% python3 -q
>>> import numpy as np
>>> import numpy.linalg as la
>>> np.set_printoptions(precision=2, suppress=True, linewidth=160, legacy="1.25")
>>> tidy = lambda a: np.round(a, 2) + 0
>>> J = np.array([[0.0, 0.0, 0.0, -3.0, -3.0],
...     [0.0, 0.0, 0.0, -1.0, -3.0],
...     [0.0, 0.0, 0.0, 3.0, -2.0],
...     [-3.0, -1.0, 3.0, 0.0, 0.0],
...     [-3.0, -3.0, -2.0, 0.0, 0.0]])
>>> rank = la.matrix_rank(J)
>>> rank
4
>>> N = la.svd(J)[2][rank:].T
>>> tidy(N[:, 0] / N[np.abs(N[:, 0]).round(6).argmax(), 0])
array([-0.73,  1.  , -0.4 ,  0.  ,  0.  ])
>>> tidy(N @ N.T)
array([[ 0.32, -0.43,  0.17,  0.  ,  0.  ],
       [-0.43,  0.59, -0.24,  0.  ,  0.  ],
       [ 0.17, -0.24,  0.09,  0.  ,  0.  ],
       [ 0.  ,  0.  ,  0.  ,  0.  ,  0.  ],
       [ 0.  ,  0.  ,  0.  ,  0.  ,  0.  ]])
>>> [int(la.matrix_rank(J[:i])) for i in range(1, len(J) + 1)]
[1, 2, 2, 3, 4]
>>> m1 = np.load("w.npy")
>>> m1
array([[-7.96,  0.76,  4.78, -4.8 ],
       [ 7.96, -0.82, -4.8 ,  4.78],
       [ 5.02, -0.5 , -2.99,  3.  ],
       [ 0.05,  0.01, -0.01, -0.01],
       [ 1.  , -0.09, -0.61,  0.61],
       [-1.99,  0.23,  1.15, -1.2 ],
       [-6.98,  0.7 ,  4.2 , -4.22],
       [ 5.01, -0.5 , -3.01,  2.95],
       [-1.99,  0.19,  1.2 , -1.19],
       [ 8.01, -0.81, -4.79,  4.82],
       [ 1.06, -0.13, -0.55,  0.57],
       [ 9.01, -0.89, -5.37,  5.42],
       [ 8.99, -0.9 , -5.4 ,  5.42],
       [ 4.01, -0.38, -2.41,  2.38],
       [-0.98,  0.1 ,  0.59, -0.64],
       [ 5.99, -0.58, -3.57,  3.62],
       [ 3.02, -0.29, -1.77,  1.82],
       [-1.  ,  0.07,  0.59, -0.59],
       [-4.01,  0.42,  2.41, -2.39],
       [-7.99,  0.79,  4.79, -4.81],
       [ 0.02, -0.01,  0.02, -0.01],
       [ 1.03, -0.1 , -0.63,  0.61],
       [-0.97,  0.05,  0.62, -0.6 ],
       [-9.03,  0.91,  5.43, -5.38],
       [ 3.99, -0.4 , -2.4 ,  2.42],
       [ 8.99, -0.89, -5.34,  5.4 ]])
>>> x0 = np.array([8, 6, 5, 4])
>>> y = m1 @ x0
>>> tidy(la.pinv(m1) @ m1)
array([[1., 0., 0., 0.],
       [0., 1., 0., 0.],
       [0., 0., 1., 0.],
       [0., 0., 0., 1.]])
>>> rng = np.random.default_rng(33)
>>> y = y + 0.05 * rng.normal(size=26)
>>> tidy(y)
array([-54.4 ,  53.85,  34.24,   0.37,   6.77, -13.54, -47.52,  33.86, -13.45,  54.56,   7.18,  61.54,  61.25,  27.2 ,  -6.84,  41.09,  20.79,  -6.98, -27.04,
       -54.51,   0.14,   6.96,  -6.82, -61.19,  27.25,  61.48])
>>> b, *_ = la.lstsq(m1, y)
>>> tidy(m1.T @ (y - m1 @ b))
array([0., 0., 0., 0.])
>>> O, r_ = la.qr(m1)
>>> tidy(abs(r_[0, 0])), tidy(la.norm(m1[:, 0]))
(28.02, 28.02)
>>> tidy(np.abs(np.diag(r_)))
array([28.02,  0.09,  0.14,  0.13])
>>> np.allclose(r_.T @ r_, m1.T @ m1)
True
>>> tidy(r_)
array([[ 28.02,  -2.79, -16.78,  16.83],
       [  0.  ,   0.09,  -0.03,   0.03],
       [  0.  ,   0.  ,  -0.14,   0.04],
       [  0.  ,   0.  ,   0.  ,   0.13]])
>>> O, V = la.qr(m1[:, :2])[0], la.qr(m1[:, 2:])[0]
>>> sigma = la.svd(O.T @ V, compute_uv=False)
>>> tidy(np.degrees(np.arccos(sigma.clip(0, 1))))
array([ 0.38, 87.8 ])
>>> tidy(sigma)
array([1.  , 0.04])
>>> (sigma > 0.9).sum()
1
>>> C2 = np.cov(m1, rowvar=False)
>>> tidy(np.corrcoef(m1[:, 1], m1[:, 2])[0, 1])
1.0
>>> tidy(np.polyfit(m1[:, 1], m1[:, 2], 1))
array([6.02, 0.02])
>>> tidy(np.corrcoef(m1.T))
array([[ 1., -1., -1.,  1.],
       [-1.,  1.,  1., -1.],
       [-1.,  1.,  1., -1.],
       [ 1., -1., -1.,  1.]])
>>> Y = m1 / la.norm(m1, axis=1, keepdims=True)
>>> C2 = Y @ Y.T
>>> tidy(np.degrees(np.arccos(np.clip(C2[24, 14], -1, 1))))
178.24
>>> tidy(la.norm(Y, axis=1))
array([1., 1., 1., 1., 1., 1., 1., 1., 1., 1., 1., 1., 1., 1., 1., 1., 1., 1., 1., 1., 1., 1., 1., 1., 1., 1.])
>>> data = np.loadtxt("arr.csv", delimiter=",")
>>> tidy(data)
array([[ -3.51, -18.14, -13.83,  -4.14],
       [ -2.33, -13.17,  -8.34,  -4.25],
       [ -2.31, -13.07,  -8.23,  -4.25],
       [ -1.74, -10.14,  -5.29,  -4.06],
       [ -1.07,  -5.64,  -1.44,  -3.2 ],
       [ -1.04,  -5.36,  -1.24,  -3.11],
       [ -0.96,  -4.65,  -0.77,  -2.88],
       [ -0.94,  -4.49,  -0.67,  -2.82],
       [ -0.52,  -1.09,   0.5 ,  -0.98],
       [ -0.4 ,  -0.66,   0.41,  -0.63],
       [ -0.4 ,  -0.66,   0.41,  -0.63],
       [ -0.25,  -0.33,   0.26,  -0.33],
       [ -0.18,  -0.22,   0.18,  -0.21],
       [ -0.08,  -0.08,   0.08,  -0.08],
       [ -0.02,  -0.02,   0.02,  -0.02],
       [  0.14,   0.12,  -0.13,   0.12],
       [  0.49,   0.33,  -0.43,   0.31],
       [  0.79,   0.44,  -0.63,   0.39],
       [  2.19,   0.7 ,  -1.14,   0.25],
       [  8.06,   1.4 ,   0.05,  -2.89],
       [  9.65,   1.66,   0.82,  -3.99],
       [ 14.16,   2.55,   3.58,  -7.35],
       [ 14.76,   2.68,   4.  ,  -7.81],
       [ 15.01,   2.74,   4.17,  -8.  ],
       [ 16.09,   3.  ,   4.96,  -8.86],
       [ 18.3 ,   3.55,   6.64, -10.62]])
>>> # null space of dimension 1
>>> basis = data[[15, 25]].astype(float)
>>> for _ in range(7):
...     z = la.norm(data[:, None] - basis, axis=-1).argmin(axis=1)
...     basis = np.array([data[z == j].mean(axis=0) for j in range(2)])
... 
>>> z
array([0, 0, 0, 0, 0, 0, 0, 0, 0, 0, 0, 0, 0, 0, 0, 0, 0, 0, 0, 1, 1, 1, 1, 1, 1, 1])
>>> np.abs(basis[1] - basis[0]).argmax()
0
>>> tidy(basis)
array([[-0.64, -4.01, -2.12, -1.61],
       [13.72,  2.51,  3.46, -7.07]])
>>> blk = np.stack([data, 3 * data, data[::-1]])
>>> la.matrix_rank(blk)
array([3, 3, 3])
>>> tidy(np.einsum("bij,cij->bc", blk, blk))
array([[ 3343.05, 10029.16,  -805.31],
       [10029.16, 30087.48, -2415.92],
       [ -805.31, -2415.92,  3343.05]])
>>> rank = la.matrix_rank(data)
>>> rank
3
>>> N = la.svd(data)[2][rank:].T
>>> la.matrix_rank(data.T @ data), la.matrix_rank(data @ data.T)
(3, 3)
>>> [int(la.matrix_rank(data[:i])) for i in range(1, len(data) + 1)]
[1, 2, 3, 3, 3, 3, 3, 3, 3, 3, 3, 3, 3, 3, 3, 3, 3, 3, 3, 3, 3, 3, 3, 3, 3, 3]
>>> N.shape
(4, 1)
>>> [int(la.matrix_rank(data[:, :j + 1])) for j in range(4)]
[1, 2, 3, 3]
>>> cen = data - data.mean(axis=0)
>>> U, sigma, vt = la.svd(cen, full_matrices=False)
>>> tidy((sigma ** 2).sum() ** 2 / (sigma ** 4).sum())
1.56
>>> tidy(cen.mean(axis=0))
array([0., 0., 0., 0.])
>>> la.matrix_rank(cen)
3
